% python3 -q
>>> import numpy as np
>>> from numpy import linalg as LA
>>> np.set_printoptions(precision=2, suppress=True, linewidth=100, sign=" ")
>>> rng = np.random.default_rng(32314)
>>> idx = rng.integers(0, 2, 6)
>>> W0 = (idx[:, None] == idx) * -3 + np.eye(6)
>>> print(W0)
[[-2.  0.  0.  0. -3. -3.]
 [ 0. -2. -3. -3.  0.  0.]
 [ 0. -3. -2. -3.  0.  0.]
 [ 0. -3. -3. -2.  0.  0.]
 [-3.  0.  0.  0. -2. -3.]
 [-3.  0.  0.  0. -3. -2.]]
>>> x = np.array([-1, -3, 0, 3, -2, 2])
>>> target = W0 @ x
>>> print(target)
[ 2. -3.  0.  3.  1.  5.]
>>> print(np.round(LA.solve(W0, W0[:, 2]), 2) + 0)
[ 0.  0.  1.  0.  0.  0.]
>>> print(np.all(LA.eigvalsh(W0) > 0))
False
>>> A = np.loadtxt("run3.csv", delimiter=",")
>>> print(A)
[[-0.87  1.47  1.62  2.14 -0.27 -0.86  2.66 -4.95 -1.34  3.49  1.77]
 [-2.53  0.84  2.17  0.58 -0.69 -1.61  4.47 -5.46 -3.74  5.77  3.14]
 [ 0.34  0.06 -0.44  1.26  0.8  -0.13  1.34 -1.35 -0.33  1.    0.66]
 [-0.8   1.81  0.57  4.2   1.1  -0.1   4.14 -5.98 -1.27  3.81  3.46]
 [ 0.39  0.37 -0.87  3.59  0.71  0.6   2.16 -3.51  0.27  0.83  0.7 ]
 [-2.54  1.35  2.06  2.52 -0.47 -1.84  5.14 -7.13 -3.36  5.75  3.88]
 [-2.74  1.32  3.12  2.46 -0.59 -1.59  4.97 -6.24 -3.8   6.03  4.57]
 [-2.3   0.99  2.76  0.55 -1.37 -1.48  3.82 -5.05 -3.75  5.73  4.  ]
 [-1.4   0.73  0.66  2.36  0.   -0.24  2.76 -4.05 -2.33  3.58  2.78]
 [-3.84  2.25  4.36  1.16 -1.21 -2.39  6.2  -7.57 -5.84  8.71  5.62]
 [-3.83  1.04  4.85 -4.3  -2.06 -2.59  2.92 -3.31 -5.67  7.55  3.11]
 [-4.58  0.63  4.83 -2.91 -1.6  -2.87  4.56 -4.34 -5.55  7.68  4.31]
 [-4.55  1.04  4.42 -2.17 -1.92 -2.9   4.12 -4.79 -5.52  8.46  3.85]
 [-3.33  1.11  3.79 -0.93 -1.66 -2.67  5.06 -5.92 -5.98  8.78  4.89]
 [-1.21  0.39  1.15  0.45 -0.33 -0.65  1.92 -2.57 -1.48  2.82  1.73]
 [-2.54  0.64  3.36 -2.39 -2.   -1.86  1.77 -1.96 -3.04  5.33  2.08]
 [-2.94  0.21  2.61 -2.37 -1.55 -1.98  1.83 -1.75 -3.08  4.68  2.36]
 [-4.14  0.71  4.11 -1.91 -2.34 -2.6   4.13 -4.71 -5.33  7.88  3.31]
 [-4.38  0.94  4.99 -2.37 -1.84 -2.48  4.56 -4.36 -4.88  7.93  3.8 ]
 [-0.03 -0.44 -0.03  0.03 -0.35 -0.04 -0.14 -0.42  0.44 -0.51  0.25]
 [-1.5   0.69  1.14  0.58 -0.46 -0.55  2.18 -2.52 -2.04  2.51  2.39]
 [-0.29  0.67  0.17  2.04 -0.19  0.19  0.85 -1.85  0.75  0.19  1.01]
 [-1.17  1.22  1.08  4.63  0.06  0.09  4.24 -5.44 -1.89  3.41  2.88]
 [-2.3   0.5   4.27 -3.19 -1.41 -1.13  2.14 -2.2  -4.19  5.22  2.56]
 [-1.3   0.18  1.88 -1.7  -0.98 -1.18  1.06 -0.65 -2.06  2.7   1.01]
 [ 0.12 -0.14 -0.44  0.41 -0.15  0.12  0.34 -0.28  0.19  0.36  0.26]
 [ 0.8   0.   -0.63  2.08  0.31  0.38  1.45 -1.8   0.3   0.37  0.48]
 [-2.7   0.22  2.57 -2.63 -1.39 -1.86  2.39 -1.39 -3.51  5.09  2.09]
 [-2.87  0.4   3.29 -2.76 -1.92 -1.91  2.56 -1.55 -3.21  4.82  2.06]
 [ 0.22 -0.1   0.22 -0.13  0.23  0.42 -0.38  0.56  0.32  0.28 -0.05]
 [-0.92 -0.21  1.65 -1.4  -1.28 -0.51  1.35 -0.84 -1.51  2.4   0.98]
 [-4.59  0.31  5.18 -3.84 -1.91 -2.77  3.21 -2.71 -5.28  7.54  2.98]
 [-3.87  1.37  4.41  0.89 -1.14 -2.03  6.55 -7.6  -5.72  8.41  5.14]
 [ 0.12  1.15 -0.96  4.83  1.28  0.55  2.48 -5.24  0.    1.55  1.97]
 [-1.19 -0.16  1.64 -1.32 -0.97 -0.85  1.39 -1.04 -1.75  3.31  0.56]
 [-1.14  1.31  1.15  3.89  0.13 -0.34  3.86 -5.67 -1.72  3.78  2.96]
 [-2.52  0.79  3.52 -0.24 -1.2  -1.43  2.86 -2.89 -3.8   5.45  2.5 ]
 [-2.95  0.47  3.19 -3.04 -1.03 -1.17  2.15 -2.73 -3.9   5.79  2.49]
 [-4.21  0.61  4.37 -3.99 -2.33 -2.62  3.53 -3.17 -4.55  7.52  3.05]
 [-1.46  0.24  1.71 -1.25 -1.03 -0.76  1.18  0.13 -2.23  2.48  0.8 ]
 [-1.36  1.62  0.64  1.91  0.05 -0.28  3.34 -4.65 -2.5   3.42  2.06]
 [-2.52  1.68  1.88  2.57 -0.96 -1.28  5.09 -6.81 -3.12  6.22  4.01]
 [-2.74  1.27  2.05  0.81 -0.64 -1.18  3.98 -5.36 -3.41  5.47  3.38]
 [-3.66  1.8   3.64  1.6  -1.08 -1.41  6.41 -7.54 -5.71  8.59  5.1 ]
 [-0.08  0.3   0.    1.6   0.2   0.13  0.7  -1.64  0.29  0.29  0.55]]
>>> Ac = A - A.mean(axis=1)
Traceback (most recent call last):
  File "<python-input-14>", line 1, in <module>
    Ac = A - A.mean(axis=1)
         ~~^~~~~~~~~~~~~~~~
ValueError: operands could not be broadcast together with shapes (45,11) (45,) 
>>> Ac = A - A.mean(axis=0)
>>> Uu, s, Vt = LA.svd(Ac, full_matrices=False)
>>> print(round(float((s ** 2).sum() ** 2 / (s ** 4).sum()), 2))
1.8
>>> print(Vt[0] * np.sign(Vt[0, np.abs(Vt[0]).argmax()]))
[-0.3   0.07  0.33 -0.21 -0.14 -0.19  0.28 -0.28 -0.4   0.55  0.27]
>>> print((np.sign(Uu[:, 0]) == np.sign(Uu[0, 0])).astype(int))
[ 1  0  1  1  1  0  0  0  1  0  0  0  0  0  1  0  0  0  0  1  1  1  1  0  1  1  1  0  0  1  1  0  0
  1  1  1  0  0  0  1  1  0  0  0  1]
>>> print(np.abs(Vt[0]).argmax())
9
>>> print(np.round(s ** 2 / (s ** 2).sum(), 2) + 0)
[ 0.69  0.29  0.    0.    0.    0.    0.    0.    0.    0.    0.  ]
>>> print(np.abs(Uu[:, 0]).argmax())
29
>>> print(np.round(Ac.mean(axis=0), 2) + 0)
[ 0.  0.  0.  0.  0.  0.  0.  0.  0.  0.  0.]
>>> print(np.searchsorted(np.cumsum(s ** 2) / (s ** 2).sum(), 0.9) + 1)
2
>>> print(s)
[ 33.1   21.42   2.72   2.67   2.38   2.17   1.86   1.78   1.61   1.45   1.39]
>>> idx = A[:, 7] > np.median(A[:, 7])
>>> u = A[idx].mean(axis=0) - A[~idx].mean(axis=0)
>>> print(idx.astype(int))
[ 0  0  1  0  0  0  0  0  0  0  0  0  0  0  1  1  1  0  0  1  1  1  0  1  1  1  1  1  1  1  1  1  0
  0  1  0  1  1  1  1  0  0  0  0  1]
>>> E = np.load("layer3.npy")
>>> print(E.round(2) + 0)
[[-0.06  0.12 -0.14 -0.05  0.76  0.54  0.25  0.19]
 [ 0.42 -0.14  0.35 -0.44  0.01  0.15  0.35 -0.54]
 [-0.15  0.22 -0.54 -0.21 -0.5   0.51  0.1  -0.21]
 [ 0.09  0.28  0.44  0.   -0.18  0.5  -0.52  0.22]
 [-0.06 -0.68 -0.08  0.05  0.16  0.27 -0.52 -0.33]
 [-0.57 -0.36  0.31 -0.49 -0.16  0.05  0.2   0.37]
 [ 0.42 -0.3  -0.49 -0.34 -0.02 -0.09 -0.12  0.43]
 [ 0.36  0.24  0.11 -0.45  0.07 -0.09 -0.24  0.18]
 [ 0.39 -0.33  0.16  0.44 -0.29  0.31  0.38  0.34]]
>>> th = np.radians(180)
>>> r_ = np.eye(8)
>>> r_[4, 4] = r_[2, 2] = np.cos(th)
>>> r_[4, 2], r_[2, 4] = -np.sin(th), np.sin(th)
>>> print(r_.round(2) + 0)
[[ 1.  0.  0.  0.  0.  0.  0.  0.]
 [ 0.  1.  0.  0.  0.  0.  0.  0.]
 [ 0.  0. -1.  0.  0.  0.  0.  0.]
 [ 0.  0.  0.  1.  0.  0.  0.  0.]
 [ 0.  0.  0.  0. -1.  0.  0.  0.]
 [ 0.  0.  0.  0.  0.  1.  0.  0.]
 [ 0.  0.  0.  0.  0.  0.  1.  0.]
 [ 0.  0.  0.  0.  0.  0.  0.  1.]]
>>> out = E @ r_.T
>>> print(np.allclose(LA.norm(E, axis=1), LA.norm(out, axis=1)))
True
>>> print(out.round(2) + 0)
[[-0.06  0.12  0.14 -0.05 -0.76  0.54  0.25  0.19]
 [ 0.42 -0.14 -0.35 -0.44 -0.01  0.15  0.35 -0.54]
 [-0.15  0.22  0.54 -0.21  0.5   0.51  0.1  -0.21]
 [ 0.09  0.28 -0.44  0.    0.18  0.5  -0.52  0.22]
 [-0.06 -0.68  0.08  0.05 -0.16  0.27 -0.52 -0.33]
 [-0.57 -0.36 -0.31 -0.49  0.16  0.05  0.2   0.37]
 [ 0.42 -0.3   0.49 -0.34  0.02 -0.09 -0.12  0.43]
 [ 0.36  0.24 -0.11 -0.45 -0.07 -0.09 -0.24  0.18]
 [ 0.39 -0.33 -0.16  0.44  0.29  0.31  0.38  0.34]]
>>> print(np.round(LA.det(r_), 2), np.trace(r_))
1.0 4.0
>>> print(np.abs(out - E).max(axis=0))
[ 0.    0.    1.08  0.    1.51  0.    0.    0.  ]
>>> arr = np.load("a.npy")
>>> print(arr)
[[ 7  8 -2 -6  5  4]
 [ 6  2  4 -2  8 -2]
 [ 4  5 -2  4  6 -8]
 [ 7  8 -2 -6  5  4]
 [ 6 -1  5  2 -6 -4]
 [ 5 -2  5 -3 -1 -1]
 [ 1 -4 -2 -7 -1 -1]
 [-6  9  6  5 -9  4]]
>>> w1 = np.array([[-3, 1, 0, 0, 2],
...     [-2, 3, 3, 0, -2],
...     [3, 2, -1, 0, -3],
...     [1, 2, 0, 0, 1],
...     [1, -2, -2, -2, -3],
...     [-3, 3, -2, 1, 1]])
>>> c = np.array([1, -3, 2, -1, 2])
>>> H = np.maximum(arr @ w1 + c, 0)
>>> print(LA.matrix_rank(H))
5
>>> print((H > 0).astype(int))
[[ 0  1  1  0  0]
 [ 1  0  0  0  0]
 [ 1  0  1  0  0]
 [ 0  1  1  0  0]
 [ 1  1  1  1  1]
 [ 1  0  0  0  0]
 [ 0  0  0  0  1]
 [ 1  1  1  1  0]]
>>> print((H > 0).mean(axis=0))
[ 0.62  0.5   0.62  0.25  0.25]
>>> C = np.array([[4, 6, 4], [1, -2, -1], [5, 7, 2], [3, 4, 8], [-4, -5, -5]])
>>> print(w1 @ C)
[[-19 -30 -23]
 [ 18  13   5]
 [ 21  22  23]
 [  2  -3  -3]
 [ -2   3   1]
 [-20 -39 -16]]
>>> print((H @ C).round(6).argmax(axis=1))
[ 0  1  1  0  0  1  0  0]
